In [1]: import numpy as np

In [2]: from numpy import linalg as LA

In [3]: np.set_printoptions(precision=3, suppress=True, linewidth=100)

In [4]: def rd(a):
   ...:     return np.round(a, 3) + 0
   ...: 

In [5]: X = np.load("test3.npy")

In [6]: X
Out[6]: 
array([[0, 0, 1, 1],
       [0, 0, 0, 0],
       [1, 0, 0, 1],
       [1, 0, 1, 0]])

In [7]: # rank 3

In [8]: rd(np.sort(LA.eigvals(X).real))
Out[8]: array([-1., -1.,  0.,  2.])

In [9]: X @ X
Out[9]: 
array([[2, 0, 1, 1],
       [0, 0, 0, 0],
       [1, 0, 2, 1],
       [1, 0, 1, 2]])

In [10]: r0 = np.array([2, 0])

In [11]: np.polyval(r0, X[3])
Out[11]: array([2, 0, 2, 0])

In [12]: np.correlate(X[3], X[2], "full")
Out[12]: array([1, 0, 1, 1, 0, 1, 0])

In [13]: r = LA.matrix_rank(X)

In [14]: r
Out[14]: np.int64(3)

In [15]: N = LA.svd(X)[2][r:].T

In [16]: [int(LA.matrix_rank(X[:, :j + 1])) for j in range(4)]
Out[16]: [1, 1, 2, 3]

In [17]: N.shape
Out[17]: (4, 1)

In [18]: [int(LA.matrix_rank(np.delete(X, i, axis=0))) for i in range(4)]
Out[18]: [2, 3, 2, 2]

In [19]: left, s, VT = LA.svd(X)

In [20]: rd(s)
Out[20]: array([2., 1., 1., 0.])

In [21]: B = left[:, :3] @ np.diag(s[:3]) @ VT[:3]

In [22]: LA.matrix_rank(B)
Out[22]: np.int64(3)

In [23]: rd(LA.norm(X - B, 2)), rd(s[3])
Out[23]: (np.float64(0.0), np.float64(0.0))

In [24]: rd(LA.norm(X - B) / LA.norm(X))
Out[24]: np.float64(0.0)

In [25]: [round(float(LA.det(X[:i, :i])), 2) + 0 for i in range(1, 5)]
Out[25]: [0.0, 0.0, 0.0, 0.0]

In [26]: J = np.load("m.npy")

In [27]: rd(J)
Out[27]: 
array([[0.167, 0.   , 0.333, 0.167, 0.333],
       [0.286, 0.286, 0.143, 0.143, 0.143],
       [0.286, 0.143, 0.429, 0.143, 0.   ],
       [0.   , 0.333, 0.   , 0.667, 0.   ],
       [0.25 , 0.125, 0.125, 0.25 , 0.25 ]])

In [28]: # rows sum to 1

In [29]: left, s = LA.svd(J)
ValueError: too many values to unpack (expected 2)


In [30]: left, s, VT = LA.svd(J, full_matrices=False)

In [31]: rd(left.T @ J @ VT.T)
Out[31]: 
array([[1.027, 0.   , 0.   , 0.   , 0.   ],
       [0.   , 0.606, 0.   , 0.   , 0.   ],
       [0.   , 0.   , 0.307, 0.   , 0.   ],
       [0.   , 0.   , 0.   , 0.246, 0.   ],
       [0.   , 0.   , 0.   , 0.   , 0.069]])

In [32]: rd(np.abs(VT[0]))
Out[32]: array([0.404, 0.405, 0.42 , 0.642, 0.291])

In [33]: rd(left.T @ left)
Out[33]: 
array([[1., 0., 0., 0., 0.],
       [0., 1., 0., 0., 0.],
       [0., 0., 1., 0., 0.],
       [0., 0., 0., 1., 0.],
       [0., 0., 0., 0., 1.]])

In [34]: P = np.triu(np.array([[-1, 2, -2, 2, 0],
    ...:     [-1, 2, 2, 0, 0],
    ...:     [-3, -2, 2, -1, 2],
    ...:     [3, -2, -2, 1, 3],
    ...:     [2, -2, 1, -1, 2]]), 1) + np.eye(5)

In [35]: B = P @ J @ LA.inv(P)

In [36]: rd(np.poly(B))
Out[36]: array([ 1.   , -1.798,  0.951, -0.149, -0.008,  0.003])

In [37]: rng = np.random.default_rng(83866)

In [38]: z = rng.permutation(5)

In [39]: B = J[:, z] * rng.choice([-1, 1], 5)

In [40]: rd(B)
Out[40]: 
array([[ 0.333, -0.167,  0.333,  0.   ,  0.167],
       [ 0.143, -0.286,  0.143, -0.286,  0.143],
       [ 0.429, -0.286,  0.   , -0.143,  0.143],
       [ 0.   ,  0.   ,  0.   , -0.333,  0.667],
       [ 0.125, -0.25 ,  0.25 , -0.125,  0.25 ]])

In [41]: left, _, VT = LA.svd(J.T @ B)

In [42]: z
Out[42]: array([2, 0, 4, 1, 3])

In [43]: rd(LA.det(B))
Out[43]: np.float64(-0.003)

In [44]: LA.determinant(B)
AttributeError: module 'numpy.linalg' has no attribute 'determinant'


In [45]: B.inv()
AttributeError: 'numpy.ndarray' object has no attribute 'inv'


In [46]: rd((B + B.T) / 2)
Out[46]: 
array([[ 0.333, -0.012,  0.381,  0.   ,  0.146],
       [-0.012, -0.286, -0.071, -0.143, -0.054],
       [ 0.381, -0.071,  0.   , -0.071,  0.196],
       [ 0.   , -0.143, -0.071, -0.333,  0.271],
       [ 0.146, -0.054,  0.196,  0.271,  0.25 ]])

In [47]: np.allclose(B @ B.T, B.T @ B)
Out[47]: False

In [48]: np.allclose(B, B.T)
Out[48]: False

In [49]: B = J + rng.integers(-2, 3, (5, 4)) @ rng.integers(-2, 3, (4, 5))

In [50]: rd(B)
Out[50]: 
array([[-3.833,  3.   , -1.667, 11.167, -1.667],
       [-9.714,  0.286,  8.143, -3.857, -3.857],
       [-2.714,  0.143,  7.429, -5.857, -3.   ],
       [-8.   , -1.667,  2.   , -1.333,  2.   ],
       [ 1.25 ,  3.125,  1.125,  4.25 , -4.75 ]])

In [51]: rd(LA.svd(B - J, compute_uv=False))
Out[51]: array([18.361, 13.369,  8.275,  0.826,  0.   ])

In [52]: np.abs(B - J).sum(axis=1)
Out[52]: array([22., 26., 19., 16., 14.])

In [53]: B = np.array([[-2, 0], [1, 0], [3, 0], [-2, -3]])

In [54]: W2 = np.array([[-1, -3, 1], [1, -2, 1]])

In [55]: K = B @ W2 + 0.3 * rng.normal(size=(4, 3))

In [56]: rd(K)
Out[56]: 
array([[ 1.372,  5.832, -2.656],
       [-0.947, -2.855,  1.07 ],
       [-2.94 , -8.77 ,  2.46 ],
       [-1.473, 12.346, -5.235]])

In [57]: B = K + rng.integers(-2, 3, (4, 2)) @ rng.integers(-2, 3, (2, 3))

In [58]: rd(B)
Out[58]: 
array([[-0.628,  5.832, -1.656],
       [-4.947, -4.855,  3.07 ],
       [-4.94 , -6.77 ,  3.46 ],
       [-7.473,  8.346, -2.235]])

In [59]: rd(LA.svd(B - K, compute_uv=False))
Out[59]: array([9.48 , 3.021, 0.   ])

In [60]: LA.matrix_rank(B - K, tol=1e-8)
Out[60]: np.int64(2)

In [61]: C2 = B.T @ B

In [62]: rd(np.diag(C2))
Out[62]: array([105.114, 173.062,  29.13 ])

In [63]: rd(np.trace(C2)), rd((B ** 2).sum())
Out[63]: (np.float64(307.306), np.float64(307.306))

In [64]: LA.matrix_rank(C2)
Out[64]: np.int64(3)

In [65]: Q = K.astype(float).copy()

In [66]: for j in range(3):
    ...:     Q[:, j] -= Q[:, :j] @ (Q[:, :j].T @ Q[:, j])
    ...:     Q[:, j] /= LA.norm(Q[:, j])
    ...: 

In [67]: rd(Q.T @ K)
Out[67]: 
array([[ 3.686,  4.962, -1.132],
       [ 0.   , 15.712, -6.309],
       [ 0.   ,  0.   ,  0.753]])

In [68]: rd(Q)
Out[68]: 
array([[ 0.372,  0.254, -0.841],
       [-0.257, -0.101,  0.191],
       [-0.797, -0.306, -0.498],
       [-0.4  ,  0.912,  0.088]])

In [69]: x0 = np.array([-3, 0, 3])

In [70]: rd(K @ x0)
Out[70]: array([-12.082,   6.048,  16.199, -11.284])

In [71]: rd(np.einsum("ij,j->i", K, x0))
Out[71]: array([-12.082,   6.048,  16.199, -11.284])

In [72]: (K @ x0).argmax()
Out[72]: np.int64(2)

In [73]: def softmax(z):
    ...:     e = np.exp(z - z.max(axis=-1, keepdims=True))
    ...:     return e / e.sum(axis=-1, keepdims=True)
    ...: 

In [74]: rd(softmax(K).sum(axis=1))
Out[74]: array([1., 1., 1., 1.])

In [75]: rd(softmax(10 * K[1]))
Out[75]: array([0., 0., 1.])

In [76]: S = K @ K.T / np.sqrt(3)

In [77]: rd(softmax(S)[1] @ K)
Out[77]: array([-2.94 , -8.769,  2.46 ])

In [78]: rd(softmax(S))
Out[78]: 
array([[0., 0., 0., 1.],
       [0., 0., 1., 0.],
       [0., 0., 1., 0.],
       [0., 0., 0., 1.]])

In [79]: data = np.load("out2.npy")

In [80]: data
Out[80]: 
array([[ 1,  0,  0],
       [ 1,  1,  0],
       [-2,  0,  1]])

In [81]: # triangular, det is the product of the diagonal

In [82]: np.count_nonzero(data)
Out[82]: np.int64(5)

In [83]: data.shape
Out[83]: (3, 3)

In [84]: np.diff(data, axis=0)
Out[84]: 
array([[ 0,  1,  0],
       [-3, -1,  1]])

In [85]: LA.matrix_rank(data)
Out[85]: np.int64(3)

In [86]: LA.rank(data)
AttributeError: module 'numpy.linalg' has no attribute 'rank'


In [87]: rd(LA.norm(data))
Out[87]: np.float64(2.828)

In [88]: np.abs(data).max()
Out[88]: np.int64(2)

In [89]: data - data[0]
Out[89]: 
array([[ 0,  0,  0],
       [ 0,  1,  0],
       [-3,  0,  1]])

In [90]: rd(LA.svd(data, compute_uv=False))
Out[90]: array([2.618, 1.   , 0.382])

In [91]: B = LA.inv(data)

In [92]: (np.abs(B) > 1e-9).astype(int)
Out[92]: 
array([[1, 0, 0],
       [1, 1, 0],
       [1, 0, 1]])

In [93]: rd(LA.cond(data))
Out[93]: np.float64(6.854)

In [94]: rd(LA.det(data) * B)
Out[94]: 
array([[ 1.,  0.,  0.],
       [-1.,  1.,  0.],
       [ 2.,  0.,  1.]])

In [95]: np.allclose(data, data.T)
Out[95]: False

In [96]: rd(np.sort(np.abs(LA.eigvals(data))))
Out[96]: array([1., 1., 1.])

In [97]: np.trace(data)
Out[97]: np.int64(3)

In [98]: data @ data
Out[98]: 
array([[ 1,  0,  0],
       [ 2,  1,  0],
       [-4,  0,  1]])

In [99]: rd(LA.det(data))
Out[99]: np.float64(1.0)

In [100]: LA.matrix_power(data, 3)
Out[100]: 
array([[ 1,  0,  0],
       [ 3,  1,  0],
       [-6,  0,  1]])

In [101]: rd(np.abs(LA.eigvals(data)).max())
Out[101]: np.float64(1.0)

In [102]: (data - data.T) / 2
Out[102]: 
array([[ 0. , -0.5,  1. ],
       [ 0.5,  0. ,  0. ],
       [-1. ,  0. ,  0. ]])

In [103]: A = 5 * np.eye(4) + np.ones((4, 4))

In [104]: A
Out[104]: 
array([[6., 1., 1., 1.],
       [1., 6., 1., 1.],
       [1., 1., 6., 1.],
       [1., 1., 1., 6.]])

In [105]: Q, vecs = LA.qr(A[:, :1])[0], LA.qr(A[:, 1:])[0]

In [106]: s = LA.svd(Q.T @ vecs, compute_uv=False)

In [107]: rd(LA.norm(Q @ Q.T - vecs @ vecs.T, 2))
Out[107]: np.float64(1.0)

In [108]: B = np.array([[2, 0, 2, 2]])

In [109]: feats = B.T @ B

In [110]: feats
Out[110]: 
array([[4, 0, 4, 4],
       [0, 0, 0, 0],
       [4, 0, 4, 4],
       [4, 0, 4, 4]])

In [111]: # rows 0 and 2 are equal

In [112]: np.argsort(-LA.norm(feats, axis=0).round(6), kind="stable")[:3]
Out[112]: array([0, 2, 3])

In [113]: LA.matrix_rank(feats, rtol=0.1)
Out[113]: np.int64(1)
